$ python3 -q
>>> import numpy as np
>>> np.set_printoptions(precision=3, suppress=True, linewidth=120, legacy="1.25")
>>> J = np.load("mat.npy")
>>> J
array([[-0.195, -0.464, -0.85 , -0.158],
       [-0.65 , -0.493,  0.33 ,  0.475],
       [ 0.52 , -0.734,  0.334, -0.283],
       [ 0.52 , -0.057, -0.24 ,  0.818]])
>>> # columns are unit length and at right angles
>>> f = np.array([2, 0])
>>> np.cross(J[0, :3], J[3, :3])
array([ 0.063, -0.488,  0.252])
>>> W0 = np.load("arr.npy")
>>> W0
array([[ 0,  2,  2],
       [ 2, 21,  1],
       [ 0,  2, 70]])
>>> # row 2 dominates
>>> q, vecs = np.linalg.qr(J[:, :2])[0], np.linalg.qr(J[:, 2:])[0]
>>> s = np.linalg.svd(q.T @ vecs, compute_uv=False)
>>> np.round(np.linalg.norm(q @ q.T - vecs @ vecs.T, 2), 3)
1.0
>>> (s > 0.9).sum()
0
>>> F = np.loadtxt("case17.csv", delimiter=",")
>>> F
array([[-1.983,  1.048, -2.008,  2.089],
       [-1.932,  0.951, -1.948,  1.989],
       [-2.047,  0.982, -1.94 ,  2.009],
       [-1.998,  1.039, -2.008,  1.97 ],
       [-1.989,  0.947, -1.951,  2.087],
       [-1.979,  0.902, -1.964,  2.091],
       [-1.978,  0.949, -2.01 ,  1.969],
       [-1.962,  0.99 , -2.034,  2.037],
       [-2.007,  1.05 , -1.933,  2.085],
       [-2.012,  0.984, -2.063,  1.984],
       [-2.031,  0.992, -1.998,  2.043],
       [-1.948,  1.01 , -2.032,  2.053],
       [ 2.021, -2.08 ,  0.037,  1.974],
       [ 1.994, -1.996,  0.054,  2.023],
       [ 1.842, -2.077, -0.042,  2.022],
       [ 2.005, -2.075,  0.04 ,  2.061],
       [ 1.931, -1.975, -0.074,  2.013],
       [ 1.98 , -2.041,  0.144,  2.014],
       [ 2.009, -2.052, -0.022,  1.899],
       [ 2.145, -2.037,  0.02 ,  1.987],
       [ 1.99 , -1.977, -0.073,  1.99 ],
       [ 1.917, -1.954, -0.013,  2.02 ],
       [ 1.979, -1.972, -0.038,  1.998],
       [ 2.008, -2.043,  0.03 ,  2.025]])
>>> P = F @ np.linalg.solve(F.T @ F, F.T)
>>> np.round(np.linalg.eigvalsh(P), 3) + 0
array([0., 0., 0., 0., 0., 0., 0., 0., 0., 0., 0., 0., 0., 0., 0., 0., 0., 0., 0., 0., 1., 1., 1., 1.])
>>> mat = np.loadtxt("w.csv", delimiter=",")
>>> mat
array([[  1.901, -11.667,  -1.798,   4.338],
       [ -4.423,   8.149,  11.101,  -0.977],
       [  0.022,   9.419,   3.077,  -0.637],
       [ -7.326,   9.543,  -4.799,  -3.733],
       [-20.234,  -1.57 ,   7.309,   0.319],
       [ -6.119,  11.558,   2.285, -16.352],
       [-13.881,   7.59 ,   1.195, -13.879],
       [ -4.401,   4.081,  -7.589,   1.34 ],
       [-17.701,   2.5  ,  -9.149, -14.364],
       [ -3.36 , -14.871,  12.583, -10.112],
       [-14.005,   7.311,   1.581,   2.553],
       [  8.402,  11.788, -10.527,   8.969],
       [  4.24 ,   0.976,   8.613,  -7.6  ],
       [  8.303,  -9.976,   9.81 ,   5.907],
       [  1.557,  -3.299,   9.659,   0.905],
       [  3.155,   1.242,   6.313,  -1.214],
       [ -3.691,  14.406,   6.964,   3.656],
       [-10.832,   8.343,   2.42 ,  -8.213]])
>>> x0 = np.array([4, -4, -2, -5])
>>> y = mat @ x0
>>> np.linalg.lstsq(mat, y)[0]
array([ 4., -4., -2., -5.])
>>> np.linalg.solve(mat.T @ mat, mat.T @ y)
array([ 4., -4., -2., -5.])
>>> rng = np.random.default_rng(597)
>>> y = y + 0.3 * rng.normal(size=18)
>>> y
array([  36.189,  -67.216,  -40.397,  -39.217,  -91.325,    7.154,  -18.665,  -25.353,    9.796,   71.252, -101.231,
        -37.149,   33.799,   24.3  ,   -4.345,    1.12 , -104.324,  -40.18 ])
>>> c, *_ = np.linalg.lstsq(mat, y)
>>> np.round(mat.T @ (y - mat @ c), 3) + 0
array([0., 0., 0., 0.])
>>> c
array([ 4.01 , -3.982, -1.998, -5.019])
>>> lab = mat[:, 3] > np.median(mat[:, 3])
>>> f = mat[lab].mean(axis=0) - mat[~lab].mean(axis=0)
>>> lab.astype(int)
array([1, 0, 1, 0, 1, 0, 0, 1, 0, 0, 1, 1, 0, 1, 1, 0, 1, 0])
>>> np.round((((mat - mat.mean(axis=0)) @ f > 0) == lab).mean(), 3)
0.833
>>> f
array([ 3.789, -1.615, -1.342, 11.533])
>>> np.argsort(-np.abs(f).round(6), kind="stable")
array([3, 0, 1, 2])
>>> ((mat - mat.mean(axis=0)) @ f > 0).astype(int)
array([1, 1, 1, 0, 0, 0, 0, 1, 0, 0, 1, 1, 0, 1, 1, 1, 1, 0])
>>> np.linalg.pinv(J)
array([[-0.195, -0.65 ,  0.52 ,  0.52 ],
       [-0.464, -0.493, -0.734, -0.057],
       [-0.85 ,  0.33 ,  0.334, -0.24 ],
       [-0.158,  0.475, -0.283,  0.818]])
>>> np.linalg.norm(J, axis=0)
array([1., 1., 1., 1.])
>>> mat.reshape(2, -1)
array([[  1.901, -11.667,  -1.798,   4.338,  -4.423,   8.149,  11.101,  -0.977,   0.022,   9.419,   3.077,  -0.637,
         -7.326,   9.543,  -4.799,  -3.733, -20.234,  -1.57 ,   7.309,   0.319,  -6.119,  11.558,   2.285, -16.352,
        -13.881,   7.59 ,   1.195, -13.879,  -4.401,   4.081,  -7.589,   1.34 , -17.701,   2.5  ,  -9.149, -14.364],
       [ -3.36 , -14.871,  12.583, -10.112, -14.005,   7.311,   1.581,   2.553,   8.402,  11.788, -10.527,   8.969,
          4.24 ,   0.976,   8.613,  -7.6  ,   8.303,  -9.976,   9.81 ,   5.907,   1.557,  -3.299,   9.659,   0.905,
          3.155,   1.242,   6.313,  -1.214,  -3.691,  14.406,   6.964,   3.656, -10.832,   8.343,   2.42 ,  -8.213]])
>>> t3 = mat.reshape(18, 2, -1)
>>> t3.transpose(1, 0, 2)
array([[[  1.901, -11.667],
        [ -4.423,   8.149],
        [  0.022,   9.419],
        [ -7.326,   9.543],
        [-20.234,  -1.57 ],
        [ -6.119,  11.558],
        [-13.881,   7.59 ],
        [ -4.401,   4.081],
        [-17.701,   2.5  ],
        [ -3.36 , -14.871],
        [-14.005,   7.311],
        [  8.402,  11.788],
        [  4.24 ,   0.976],
        [  8.303,  -9.976],
        [  1.557,  -3.299],
        [  3.155,   1.242],
        [ -3.691,  14.406],
        [-10.832,   8.343]],

       [[ -1.798,   4.338],
        [ 11.101,  -0.977],
        [  3.077,  -0.637],
        [ -4.799,  -3.733],
        [  7.309,   0.319],
        [  2.285, -16.352],
        [  1.195, -13.879],
        [ -7.589,   1.34 ],
        [ -9.149, -14.364],
        [ 12.583, -10.112],
        [  1.581,   2.553],
        [-10.527,   8.969],
        [  8.613,  -7.6  ],
        [  9.81 ,   5.907],
        [  9.659,   0.905],
        [  6.313,  -1.214],
        [  6.964,   3.656],
        [  2.42 ,  -8.213]]])
>>> np.einsum("ihd,jhd->hij", t3, t3).shape
(2, 18, 18)
